>>> import numpy as np
>>> np.set_printoptions(suppress=True, linewidth=100)
>>> K = np.load("case16.npy")
>>> print(K)
[[  1  -1   1  -1]
 [  1   0   0   0]
 [  1   1   1   1]
 [  1   2   4   8]
 [  1   3   9  27]
 [  1   4  16  64]
 [  1   5  25 125]
 [  1   6  36 216]
 [  1   7  49 343]]
>>> W1 = np.array([[-1, -3, 3], [-2, 3, -1], [-2, 2, 2], [-3, 2, -3]])
>>> b = np.array([1, 1, 0])
>>> hid = np.maximum(K @ W1 + b, 0)
>>> print((hid > 0).astype(int))
[[1 0 1]
 [0 0 1]
 [0 1 1]
 [0 1 0]
 [0 1 0]
 [0 1 0]
 [0 1 0]
 [0 1 0]
 [0 1 0]]
>>> print(np.round((hid > 0).mean(axis=0), 3))
[0.111 0.778 0.333]
>>> Z = np.array([[4, -5, 3], [-3, 3, 4], [3, 1, 2]])
>>> print(hid @ Z)
[[   39    -6    27]
 [    9     3     6]
 [  -12    16    22]
 [  -84    84   112]
 [ -237   237   316]
 [ -510   510   680]
 [ -939   939  1252]
 [-1560  1560  2080]
 [-2409  2409  3212]]
>>> print(W1 @ Z)
[[ 14  -1  -9]
 [-20  18   4]
 [ -8  18   6]
 [-27  18  -7]]
>>> rng = np.random.default_rng(54035)
>>> arr = np.eye(6, dtype=int)[rng.permutation(6)]
>>> print(arr)
[[0 0 1 0 0 0]
 [0 0 0 1 0 0]
 [0 1 0 0 0 0]
 [1 0 0 0 0 0]
 [0 0 0 0 0 1]
 [0 0 0 0 1 0]]
>>> x0 = np.array([1, 4, 4, 1])
>>> target = K @ x0
>>> b, lr = np.zeros(4), 1 / np.linalg.norm(K, 2) ** 2
>>> for i in range(8):
...     b -= lr * K.T @ (K @ b - target)
...     if i % 2 == 0: print(i, round(np.linalg.norm(K @ b - target), 3))
... 
0 61.058
2 60.966
4 60.874
6 60.782
>>> print(np.round(np.linalg.cond(K), 3))
258.068
>>> print(b.round(3))
[0.011 0.055 0.293 1.686]
>>> print(np.flatnonzero(np.linalg.matrix_power((arr != 0) + (arr.T != 0) + np.eye(6), 6)[0]))
[0 1 2 3]
>>> print((np.linalg.matrix_power((arr != 0) + (arr.T != 0) + np.eye(6), 6) > 0).astype(int))
[[1 1 1 1 0 0]
 [1 1 1 1 0 0]
 [1 1 1 1 0 0]
 [1 1 1 1 0 0]
 [0 0 0 0 1 1]
 [0 0 0 0 1 1]]
>>> print(arr @ arr)
[[0 1 0 0 0 0]
 [1 0 0 0 0 0]
 [0 0 0 1 0 0]
 [0 0 1 0 0 0]
 [0 0 0 0 1 0]
 [0 0 0 0 0 1]]
